$ python3 -q
>>> import numpy as np
>>> np.set_printoptions(precision=1, suppress=True, linewidth=140, legacy="1.25")
>>> rd = lambda a: np.round(a, 1) + 0
>>> F = np.loadtxt("run17.csv", delimiter=",")
>>> F
array([[ 2.,  0.,  0.,  0.,  0.,  0.,  0.,  0.,  0.,  0.,  0.,  0.,  0.,  0.],
       [-3.,  1.,  0.,  0.,  0.,  0.,  0.,  0.,  0.,  0.,  0.,  0.,  0.,  0.],
       [ 2.,  0., -3.,  0.,  0.,  0.,  0.,  0.,  0.,  0.,  0.,  0.,  0.,  0.],
       [-1., -2., -3.,  0.,  0.,  0.,  0.,  0.,  0.,  0.,  0.,  0.,  0.,  0.],
       [ 2.,  2.,  1.,  1., -3.,  0.,  0.,  0.,  0.,  0.,  0.,  0.,  0.,  0.],
       [-2.,  2., -3., -1., -3., -1.,  0.,  0.,  0.,  0.,  0.,  0.,  0.,  0.],
       [ 1.,  2., -2.,  1.,  0., -2.,  2.,  0.,  0.,  0.,  0.,  0.,  0.,  0.],
       [ 3., -3.,  2.,  0.,  3., -1., -2., -3.,  0.,  0.,  0.,  0.,  0.,  0.],
       [-1.,  1., -3., -2.,  0.,  0., -2.,  0.,  1.,  0.,  0.,  0.,  0.,  0.],
       [ 3.,  0.,  0.,  2., -2., -3.,  2.,  0.,  0.,  3.,  0.,  0.,  0.,  0.],
       [ 1., -1.,  0.,  2., -2.,  2.,  2.,  1., -1.,  1., -1.,  0.,  0.,  0.],
       [-3.,  3.,  1.,  3.,  1., -1.,  0.,  1., -2., -3.,  2., -3.,  0.,  0.],
       [ 1., -3.,  2.,  0., -2., -3., -1., -1., -2.,  3.,  1.,  2.,  0.,  0.],
       [-2.,  1., -1.,  1., -3.,  3.,  1., -1., -2., -3.,  2.,  1., -3.,  3.]])
>>> cov = F.T @ F
>>> np.diag(cov)
array([61., 47., 51., 25., 49., 38., 22., 13., 14., 37., 10., 14.,  9.,  9.])
>>> rd(np.linalg.svd(F, compute_uv=False) ** 2)
array([126.9,  74.5,  59.2,  48.6,  33.6,  24.5,  18.8,   7.3,   2.8,   1.5,   0.9,   0.3,   0. ,   0. ])
>>> np.linalg.matrix_rank(cov)
13
>>> np.linalg.cond(F) > 100
True
>>> def softmax(z):
...     e = np.exp(z - z.max(axis=-1, keepdims=True))
...     return e / e.sum(axis=-1, keepdims=True)
... 
>>> rd(softmax(10 * F[7]))
array([0.5, 0. , 0. , 0. , 0.5, 0. , 0. , 0. , 0. , 0. , 0. , 0. , 0. , 0. ])
>>> rd(softmax(F).sum(axis=1))
array([1., 1., 1., 1., 1., 1., 1., 1., 1., 1., 1., 1., 1., 1.])
>>> rd(softmax(F[7] + 3))
array([0.4, 0. , 0.1, 0. , 0.4, 0. , 0. , 0. , 0. , 0. , 0. , 0. , 0. , 0. ])
>>> S = F @ F.T / np.sqrt(14)
>>> softmax(S).round(6).argmax(axis=1)
array([ 7, 11,  2,  3,  4,  5,  6,  7,  8,  9, 10, 11, 12, 13])
>>> U, sig, Vh = np.linalg.svd(F)
>>> rd(sig)
array([11.3,  8.6,  7.7,  7. ,  5.8,  5. ,  4.3,  2.7,  1.7,  1.2,  1. ,  0.6,  0.1,  0. ])
>>> B = U[:, :13] @ np.diag(sig[:13]) @ Vh[:13]
>>> np.linalg.matrix_rank(B)
13
>>> np.linalg.matrix_rank(F, rtol=0.05)
12
>>> rd(np.linalg.norm(F - B, 2)), rd(sig[13])
(0.0, 0.0)
>>> rd(np.linalg.norm(F - B) / np.linalg.norm(F))
0.0
>>> U, sig, Vh = np.linalg.svd(F)
>>> V = Vh[:(sig > 1e-8).sum()]
>>> rng = np.random.default_rng(77951)
>>> vec = F[2] + -3 * F[7] + rng.integers(2) * np.eye(14)[11]
>>> vec
array([-7.,  9., -9.,  0., -9.,  3.,  6.,  9.,  0.,  0.,  0.,  0.,  0.,  0.])
>>> rd(np.linalg.norm(vec - V.T @ V @ vec))
0.0
>>> np.allclose(V.T @ V @ vec, vec)
True
>>> A = np.load("layer1.npy")
>>> A
array([[0, 0, 0, 0, 1, 0, 0, 0, 0],
       [0, 0, 0, 0, 0, 0, 0, 1, 0],
       [0, 0, 0, 0, 0, 0, 1, 0, 0],
       [0, 1, 0, 0, 0, 0, 0, 0, 0],
       [0, 0, 1, 0, 0, 0, 0, 0, 0],
       [1, 0, 0, 0, 0, 0, 0, 0, 0],
       [0, 0, 0, 0, 0, 1, 0, 0, 0],
       [0, 0, 0, 1, 0, 0, 0, 0, 0],
       [0, 0, 0, 0, 0, 0, 0, 0, 1]])
>>> W = np.array([[3, 3, 0],
...     [1, 3, -2],
...     [3, 3, 0],
...     [1, 1, 2],
...     [2, 3, 1],
...     [2, -2, 3],
...     [1, -1, -1],
...     [-1, -1, 3],
...     [3, -2, 3]])
>>> c = np.array([0, 1, -2])
>>> act = np.maximum(A @ W + c, 0)
>>> np.linalg.matrix_rank(act)
3
>>> cent = np.array([[-4, 3, 1], [-2, -5, 1], [-2, -2, -5]])
>>> (act @ cent).round(6).argmax(axis=1)
array([2, 0, 1, 2, 2, 2, 1, 2, 1])
>>> B = A + rng.integers(-2, 3, (9, 1)) @ rng.integers(-2, 3, (1, 9))
>>> B
array([[-4,  2,  4, -4, -1,  2,  4, -4,  0],
       [ 2, -1, -2,  2,  1, -1, -2,  3,  0],
       [ 4, -2, -4,  4,  2, -2, -3,  4,  0],
       [-4,  3,  4, -4, -2,  2,  4, -4,  0],
       [ 0,  0,  1,  0,  0,  0,  0,  0,  0],
       [ 5, -2, -4,  4,  2, -2, -4,  4,  0],
       [-2,  1,  2, -2, -1,  2,  2, -2,  0],
       [ 4, -2, -4,  5,  2, -2, -4,  4,  0],
       [ 2, -1, -2,  2,  1, -1, -2,  2,  1]])
>>> np.linalg.matrix_rank(B - A, tol=1e-8)
1
>>> theta = np.radians(87)
>>> R = np.eye(9)
>>> R[3, 3] = R[2, 2] = np.cos(theta)
>>> R[3, 2], R[2, 3] = -np.sin(theta), np.sin(theta)
>>> rd(R)
array([[ 1. ,  0. ,  0. ,  0. ,  0. ,  0. ,  0. ,  0. ,  0. ],
       [ 0. ,  1. ,  0. ,  0. ,  0. ,  0. ,  0. ,  0. ,  0. ],
       [ 0. ,  0. ,  0.1,  1. ,  0. ,  0. ,  0. ,  0. ,  0. ],
       [ 0. ,  0. , -1. ,  0.1,  0. ,  0. ,  0. ,  0. ,  0. ],
       [ 0. ,  0. ,  0. ,  0. ,  1. ,  0. ,  0. ,  0. ,  0. ],
       [ 0. ,  0. ,  0. ,  0. ,  0. ,  1. ,  0. ,  0. ,  0. ],
       [ 0. ,  0. ,  0. ,  0. ,  0. ,  0. ,  1. ,  0. ,  0. ],
       [ 0. ,  0. ,  0. ,  0. ,  0. ,  0. ,  0. ,  1. ,  0. ],
       [ 0. ,  0. ,  0. ,  0. ,  0. ,  0. ,  0. ,  0. ,  1. ]])
>>> B = A @ R.T
>>> rd(np.abs(B - A).max(axis=0))
array([0., 0., 1., 1., 0., 0., 0., 0., 0.])
>>> np.allclose(A @ A.T, B @ B.T)
True
>>> vec = np.array([1, 0, 1, 2, 3, 1, 2, 3, 3])
>>> y = A @ vec
>>> y
array([3, 3, 2, 0, 1, 1, 1, 2, 3])
>>> rd(np.linalg.solve(A, -3 * y))
array([-3.,  0., -3., -6., -9., -3., -6., -9., -9.])
>>> rd(np.linalg.solve(A, y + A[:, 4]))
array([1., 0., 1., 2., 4., 1., 2., 3., 3.])
>>> rd(np.linalg.solve(A, y))
array([1., 0., 1., 2., 3., 1., 2., 3., 3.])
>>> rd(np.linalg.solve(A, A[:, 3]))
array([0., 0., 0., 1., 0., 0., 0., 0., 0.])
>>> idx = rng.permutation(9)
>>> idx
array([7, 8, 4, 3, 1, 0, 2, 5, 6])
>>> B = A[idx][:, idx]
>>> np.diag(B)
array([0, 1, 0, 0, 0, 0, 0, 0, 0])
>>> np.trace(B)
1
>>> B
array([[0, 0, 0, 1, 0, 0, 0, 0, 0],
       [0, 1, 0, 0, 0, 0, 0, 0, 0],
       [0, 0, 0, 0, 0, 0, 1, 0, 0],
       [0, 0, 0, 0, 1, 0, 0, 0, 0],
       [1, 0, 0, 0, 0, 0, 0, 0, 0],
       [0, 0, 1, 0, 0, 0, 0, 0, 0],
       [0, 0, 0, 0, 0, 0, 0, 0, 1],
       [0, 0, 0, 0, 0, 1, 0, 0, 0],
       [0, 0, 0, 0, 0, 0, 0, 1, 0]])
>>> rd(np.linalg.det(B)), rd(np.linalg.det(A[idx]))
(1.0, 1.0)
>>> M = np.load("arr.npy")
>>> M
array([[0, 0, 1, 1, 0, 1],
       [0, 0, 0, 0, 1, 0],
       [1, 0, 0, 0, 0, 1],
       [1, 0, 0, 0, 0, 1],
       [0, 1, 0, 0, 0, 0],
       [1, 0, 1, 1, 0, 0]])
>>> rd(np.sort(np.linalg.eigvals(M).real))
array([-1.6, -1. , -1. ,  0. ,  1. ,  2.6])
>>> M @ M
array([[3, 0, 1, 1, 0, 2],
       [0, 1, 0, 0, 0, 0],
       [1, 0, 2, 2, 0, 1],
       [1, 0, 2, 2, 0, 1],
       [0, 0, 0, 0, 1, 0],
       [2, 0, 1, 1, 0, 3]])
>>> w, V = np.linalg.eigh(M)
>>> rd(np.abs(V[:, -1]))
array([0.6, 0. , 0.4, 0.4, 0. , 0.6])
>>> np.unique(w.round(6) + 0, return_counts=True)[1]
array([1, 2, 1, 1, 1])
